% ipython --no-banner

In [1]: import numpy as np

In [2]: from numpy import linalg as LA

In [3]: np.set_printoptions(precision=4, suppress=True, linewidth=100, floatmode="fixed")

In [4]: B = np.array([[-2, 1, 0, 1, 0],
   ...:     [-1, -1, -2, -1, -2],
   ...:     [0, 2, -1, 0, 2],
   ...:     [0, -2, -2, 2, -1],
   ...:     [0, -1, -1, 2, 2]])

In [5]: M = np.triu(B)

In [6]: print(M)
[[-2  1  0  1  0]
 [ 0 -1 -2 -1 -2]
 [ 0  0 -1  0  2]
 [ 0  0  0  2 -1]
 [ 0  0  0  0  2]]

In [7]: # triangular: eigenvalues sit on the diagonal

In [8]: rng = np.random.default_rng(750961)

In [9]: z = rng.permutation(5)

In [10]: print(z)
[4 1 3 0 2]

In [11]: B = M[z][:, z]

In [12]: print(round(float(LA.det(B)), 4), round(float(LA.det(M[z])), 4))
-8.0 8.0

In [13]: print(np.trace(B))
0

In [14]: print(B)
[[ 2  0  0  0  0]
 [-2 -1 -1  0 -2]
 [-1  0  2  0  0]
 [ 0  1  1 -2  0]
 [ 2  0  0  0 -1]]

In [15]: print(np.sort(np.abs(LA.eigvals(B))))
[1.0000 1.0000 2.0000 2.0000 2.0000]

In [16]: B = M / np.sqrt((M ** 2).mean(axis=1, keepdims=True))

In [17]: print(LA.norm(B, axis=1))
[2.2361 2.2361 2.2361 2.2361 2.2361]

In [18]: print(LA.matrix_rank(B) == LA.matrix_rank(M))
True

In [19]: print(np.prod(np.diag(M)), np.round(LA.det(M), 4))
-8 -8.0

In [20]: print(LA.matrix_rank(M - M[0, 0] * np.eye(5)))
4

In [21]: print(M @ M)
[[ 4 -3 -2 -1 -3]
 [ 0  1  4 -1 -5]
 [ 0  0  1  0  2]
 [ 0  0  0  4 -4]
 [ 0  0  0  0  4]]

In [22]: print([int(LA.matrix_rank(LA.matrix_power(M, p))) for p in range(1, 6)])
[5, 5, 5, 5, 5]

In [23]: B = M + rng.integers(-2, 3, (5, 4)) @ rng.integers(-2, 3, (4, 5))

In [24]: print(B)
[[-2 -1 -3  4  2]
 [ 1  2 -9  5 -1]
 [-2  0  5 -4  0]
 [ 0 -3 -4  6 -7]
 [ 0 -1  3 -3  2]]

In [25]: print(B - M)
[[ 0 -2 -3  3  2]
 [ 1  3 -7  6  1]
 [-2  0  6 -4 -2]
 [ 0 -3 -4  4 -6]
 [ 0 -1  3 -3  0]]
